$ ipython --no-banner

In [1]: import numpy as np

In [2]: import numpy.linalg as la

In [3]: np.set_printoptions(suppress=True, linewidth=120)

In [4]: def rd(a):
   ...:     return np.round(a, 3) + 0
   ...: 

In [5]: F = np.array([[0, -8, 0, 0, 7],
   ...:     [0, 0, 7, 8, 0],
   ...:     [1, 0, 0, 0, 0],
   ...:     [0, 0, 0, -9, 2],
   ...:     [0, 0, 1, 0, -1]])

In [6]: q = F.astype(float).copy()

In [7]: for j in range(5):
   ...:     q[:, j] -= q[:, :j] @ (q[:, :j].T @ q[:, j])
   ...:     q[:, j] /= la.norm(q[:, j])
   ...: 

In [8]: rd(q)
Out[8]: 
array([[ 0.   , -1.   ,  0.   ,  0.   ,  0.   ],
       [ 0.   ,  0.   ,  0.99 ,  0.018,  0.14 ],
       [ 1.   ,  0.   ,  0.   ,  0.   ,  0.   ],
       [ 0.   ,  0.   ,  0.   , -0.992,  0.125],
       [ 0.   ,  0.   ,  0.141, -0.123, -0.982]])

In [9]: rd(q.T @ F)
Out[9]: 
array([[ 1.   ,  0.   ,  0.   ,  0.   ,  0.   ],
       [ 0.   ,  8.   ,  0.   ,  0.   , -7.   ],
       [ 0.   ,  0.   ,  7.071,  7.92 , -0.141],
       [ 0.   ,  0.   ,  0.   ,  9.071, -1.861],
       [ 0.   ,  0.   ,  0.   ,  0.   ,  1.232]])

In [10]: rd(q.T @ q)
Out[10]: 
array([[1., 0., 0., 0., 0.],
       [0., 1., 0., 0., 0.],
       [0., 0., 1., 0., 0.],
       [0., 0., 0., 1., 0.],
       [0., 0., 0., 0., 1.]])

In [11]: rng = np.random.default_rng(50)

In [12]: labels = rng.permutation(5)

In [13]: labels
Out[13]: array([2, 4, 3, 0, 1])

In [14]: Y = q[labels][:, labels]

In [15]: np.allclose(Y, q)
Out[15]: False

In [16]: rd(la.det(Y)), rd(la.det(q[labels]))
Out[16]: (np.float64(-1.0), np.float64(1.0))

In [17]: rd(Y)
Out[17]: 
array([[ 0.   ,  0.   ,  0.   ,  1.   ,  0.   ],
       [ 0.141, -0.982, -0.123,  0.   ,  0.   ],
       [ 0.   ,  0.125, -0.992,  0.   ,  0.   ],
       [ 0.   ,  0.   ,  0.   ,  0.   , -1.   ],
       [ 0.99 ,  0.14 ,  0.018,  0.   ,  0.   ]])

In [18]: labels = rng.permutation(5)

In [19]: labels
Out[19]: array([0, 4, 2, 3, 1])

In [20]: Y = F[labels][:, labels]

In [21]: np.trace(Y)
Out[21]: np.int64(-10)

In [22]: rd(np.sort(np.abs(la.eigvals(Y))))
Out[22]: array([1.532, 3.309, 3.718, 3.718, 9.023])

In [23]: X = np.load("arr.npy")

In [24]: rd(X)
Out[24]: 
array([[ 0.479, -0.223,  0.521, -0.67 ],
       [-0.223,  0.904,  0.223, -0.287],
       [ 0.521,  0.223,  0.479,  0.67 ],
       [-0.67 , -0.287,  0.67 ,  0.138]])

In [25]: # orthonormal columns

In [26]: w, evecs = la.eigh(X)

In [27]: x = np.array([2, 3, -1, 2])

In [28]: rd(x @ X @ x / (x @ x)), w[0], w[-1]
Out[28]: (np.float64(-0.362), np.float64(-1.0), np.float64(1.0))

In [29]: rd(evecs * np.abs(w) @ evecs.T)
Out[29]: 
array([[1., 0., 0., 0.],
       [0., 1., 0., 0.],
       [0., 0., 1., 0.],
       [0., 0., 0., 1.]])

In [30]: rd(evecs * np.maximum(w, 0) @ evecs.T)
Out[30]: 
array([[ 0.739, -0.112,  0.261, -0.335],
       [-0.112,  0.952,  0.112, -0.144],
       [ 0.261,  0.112,  0.739,  0.335],
       [-0.335, -0.144,  0.335,  0.569]])

In [31]: np.all(la.eigvalsh(X) > 0)
Out[31]: np.False_

In [32]: w, evecs = la.eig(X)

In [33]: rd(X @ evecs[:, 0] - w[0] * evecs[:, 0])
Out[33]: array([0., 0., 0., 0.])

In [34]: rd(np.sort(la.eigvals(la.inv(X))))
Out[34]: array([-1.,  1.,  1.,  1.])

In [35]: rd(np.sort(la.eigvals(X @ X)))
Out[35]: array([1., 1., 1., 1.])

In [36]: rd(w)
Out[36]: array([ 1., -1.,  1.,  1.])

In [37]: arr = np.load("x.npy")

In [38]: arr
Out[38]: 
array([[ 4.634, -0.324,  6.408],
       [ 4.471, -1.914, -1.372],
       [-1.162,  0.818, -5.205],
       [-3.977,  1.588,  2.947],
       [-1.007,  0.732,  3.761],
       [-4.899, -0.187,  1.051],
       [-7.763,  2.797, -1.385],
       [-6.226, -2.925,  1.627],
       [ 4.708,  1.692, -0.589],
       [ 0.006,  1.077,  1.163],
       [-4.03 ,  3.058, -1.618],
       [ 5.969,  2.785, -2.287],
       [-4.426, -0.996,  1.21 ],
       [-1.809, -3.411,  0.01 ],
       [ 6.023,  1.391, -7.752],
       [ 0.012, -0.621,  3.983],
       [ 9.428,  0.385,  6.14 ],
       [-3.556, -3.8  ,  0.878],
       [ 5.108, -2.862,  5.45 ],
       [-1.914, -1.049,  2.681],
       [-3.018, -0.052, -1.121],
       [-2.157, -4.181, -4.408],
       [ 0.453, -1.07 ,  0.618],
       [-0.82 ,  3.513,  4.9  ],
       [-5.416,  0.548, -0.443],
       [12.556, -0.696, -2.748]])

In [39]: Y = arr + rng.integers(-2, 3, (26, 2)) @ rng.integers(-2, 3, (2, 3))

In [40]: rd(Y)
Out[40]: 
array([[ 6.634,  3.676,  2.408],
       [ 2.471, -3.914,  0.628],
       [-0.162,  1.818, -6.205],
       [-2.977,  3.588,  0.947],
       [-0.007, -0.268,  4.761],
       [-6.899, -1.187,  2.051],
       [-6.763,  4.797, -3.385],
       [-4.226,  1.075, -2.373],
       [ 3.708,  2.692, -1.589],
       [ 0.006, -0.923,  3.163],
       [-4.03 ,  3.058, -1.618],
       [ 5.969,  0.785, -0.287],
       [-3.426,  2.004, -1.79 ],
       [-3.809, -5.411,  2.01 ],
       [ 6.023,  1.391, -7.752],
       [ 2.012,  2.379,  0.983],
       [ 8.428, -1.615,  8.14 ],
       [-3.556, -1.8  , -1.122],
       [ 7.108,  0.138,  2.45 ],
       [-0.914,  0.951,  0.681],
       [-4.018, -1.052, -0.121],
       [-2.157, -3.181, -5.408],
       [-1.547, -4.07 ,  3.618],
       [-0.82 ,  3.513,  4.9  ],
       [-5.416, -0.452,  0.557],
       [12.556,  1.304, -4.748]])

In [41]: rd(Y - arr)
Out[41]: 
array([[ 2.,  4., -4.],
       [-2., -2.,  2.],
       [ 1.,  1., -1.],
       [ 1.,  2., -2.],
       [ 1., -1.,  1.],
       [-2., -1.,  1.],
       [ 1.,  2., -2.],
       [ 2.,  4., -4.],
       [-1.,  1., -1.],
       [ 0., -2.,  2.],
       [ 0.,  0.,  0.],
       [ 0., -2.,  2.],
       [ 1.,  3., -3.],
       [-2., -2.,  2.],
       [ 0.,  0.,  0.],
       [ 2.,  3., -3.],
       [-1., -2.,  2.],
       [ 0.,  2., -2.],
       [ 2.,  3., -3.],
       [ 1.,  2., -2.],
       [-1., -1.,  1.],
       [ 0.,  1., -1.],
       [-2., -3.,  3.],
       [ 0.,  0.,  0.],
       [ 0., -1.,  1.],
       [ 0.,  2., -2.]])

In [42]: rd(np.abs(Y - arr).sum(axis=1))
Out[42]: 
array([10.,  6.,  3.,  5.,  3.,  4.,  5., 10.,  3.,  4.,  0.,  4.,  7.,  6.,  0.,  8.,  5.,  4.,  8.,  5.,  3.,  2.,
        8.,  0.,  2.,  4.])

In [43]: gram = np.cov(arr, rowvar=False)

In [44]: np.argsort(-arr.std(axis=0).round(6), kind="stable")
Out[44]: array([0, 2, 1])

In [45]: rd(np.median(arr, axis=0))
Out[45]: array([-1.084, -0.12 ,  0.748])

In [46]: rd(np.corrcoef(arr.T))
Out[46]: 
array([[ 1.   ,  0.034,  0.003],
       [ 0.034,  1.   , -0.06 ],
       [ 0.003, -0.06 ,  1.   ]])

In [47]: rd(arr.std(axis=0))
Out[47]: array([4.995, 2.104, 3.432])

In [48]: gram.shape
Out[48]: (3, 3)

In [49]: rd(la.eigvalsh(gram)[::-1])
Out[49]: array([25.955, 12.277,  4.57 ])

In [50]: rd(np.corrcoef(arr[:, 1], arr[:, 0])[0, 1])
Out[50]: np.float64(0.034)

In [51]: Xs = arr - arr.mean(axis=0)

In [52]: evecs = la.svd(Xs)[2][:2]

In [53]: Y = Xs - Xs @ evecs.T @ evecs

In [54]: rd((Xs @ evecs.T).std(axis=0))
Out[54]: array([4.996, 3.436])

In [55]: rd(Y.std(axis=0))
Out[55]: array([0.037, 2.092, 0.124])

In [56]: la.norm(Y, axis=1).round(6).argmax()
Out[56]: np.int64(21)

In [57]: rd(np.cov(Xs @ evecs.T, rowvar=False))
Out[57]: 
array([[25.955,  0.   ],
       [ 0.   , 12.277]])

In [58]: m1 = np.vander(np.arange(3) - 1, 4, increasing=True)

In [59]: m1
Out[59]: 
array([[ 1, -1,  1, -1],
       [ 1,  0,  0,  0],
       [ 1,  1,  1,  1]])

In [60]: Y = np.array([[-1, -2], [0, -2]])

In [61]: basis = np.kron(Y, m1)

In [62]: basis.shape
Out[62]: (6, 8)

In [63]: basis
Out[63]: 
array([[-1,  1, -1,  1, -2,  2, -2,  2],
       [-1,  0,  0,  0, -2,  0,  0,  0],
       [-1, -1, -1, -1, -2, -2, -2, -2],
       [ 0,  0,  0,  0, -2,  2, -2,  2],
       [ 0,  0,  0,  0, -2,  0,  0,  0],
       [ 0,  0,  0,  0, -2, -2, -2, -2]])

In [64]: rd(la.norm(basis, 2)), rd(la.norm(Y, 2) * la.norm(m1, 2))
Out[64]: (np.float64(6.238), np.float64(6.238))

In [65]: Y = basis / la.norm(basis, axis=1, keepdims=True)

In [66]: gram = Y @ Y.T

In [67]: (gram - 2 * np.eye(6)).round(6).argmax(axis=1)
Out[67]: array([3, 4, 5, 0, 1, 2])

In [68]: rd(gram[4])
Out[68]: array([0.447, 0.894, 0.447, 0.5  , 1.   , 0.5  ])

In [69]: rd(np.degrees(np.arccos(np.clip(gram[4, 3], -1, 1))))
Out[69]: np.float64(60.0)

In [70]: Y = m1 + rng.integers(-2, 3, (3, 2)) @ rng.integers(-2, 3, (2, 4))

In [71]: Y
Out[71]: 
array([[ 5, -1,  3,  1],
       [ 3,  2,  0,  2],
       [ 4, -4,  5,  0]])

In [72]: rd(la.svd(Y - m1, compute_uv=False))
Out[72]: array([7.746, 5.196, 0.   ])
